$ ipython --no-banner

In [1]: import numpy as np

In [2]: import numpy.linalg as la

In [3]: np.set_printoptions(precision=2, suppress=True, linewidth=140, legacy="1.25")

In [4]: def rd(a):
   ...:     return np.round(a, 2) + 0
   ...: 

In [5]: X = np.load("run12.npy")

In [6]: X
Out[6]: 
array([[ 3,  5,  3,  5,  5],
       [-2,  0, -2,  0,  0]])

In [7]: rng = np.random.default_rng(13180)

In [8]: out = X + rng.integers(-2, 3, (2, 1)) @ rng.integers(-2, 3, (1, 5))

In [9]: out
Out[9]: 
array([[ 5,  7,  5,  4,  4],
       [-2,  0, -2,  0,  0]])

In [10]: la.matrix_rank(out - X, tol=1e-8)
Out[10]: 1

In [11]: np.abs(out - X).sum(axis=1)
Out[11]: array([8, 0])

In [12]: out = X / la.norm(X, axis=1, keepdims=True)

In [13]: C2 = out @ out.T

In [14]: rd(np.degrees(np.arccos(np.clip(C2[0, 1], -1, 1))))
Out[14]: 116.1

In [15]: np.argwhere(np.triu(np.abs(C2) > 0.95, 1))
Out[15]: array([], shape=(0, 2), dtype=int64)

In [16]: rd(C2[0])
Out[16]: array([ 1.  , -0.44])

In [17]: th = np.radians(72)

In [18]: R = np.eye(5)

In [19]: R[1, 1] = R[3, 3] = np.cos(th)

In [20]: R[1, 3], R[3, 1] = -np.sin(th), np.sin(th)

In [21]: rd(R)
Out[21]: 
array([[ 1.  ,  0.  ,  0.  ,  0.  ,  0.  ],
       [ 0.  ,  0.31,  0.  , -0.95,  0.  ],
       [ 0.  ,  0.  ,  1.  ,  0.  ,  0.  ],
       [ 0.  ,  0.95,  0.  ,  0.31,  0.  ],
       [ 0.  ,  0.  ,  0.  ,  0.  ,  1.  ]])

In [22]: out = X @ R.T

In [23]: rd(out)
Out[23]: 
array([[ 3.  , -3.21,  3.  ,  6.3 ,  5.  ],
       [-2.  ,  0.  , -2.  ,  0.  ,  0.  ]])

In [24]: np.allclose(la.norm(X, axis=1), la.norm(out, axis=1))
Out[24]: True

In [25]: rd(la.svd(X, compute_uv=False)), rd(la.svd(out, compute_uv=False))
Out[25]: (array([9.73, 2.52]), array([9.73, 2.52]))
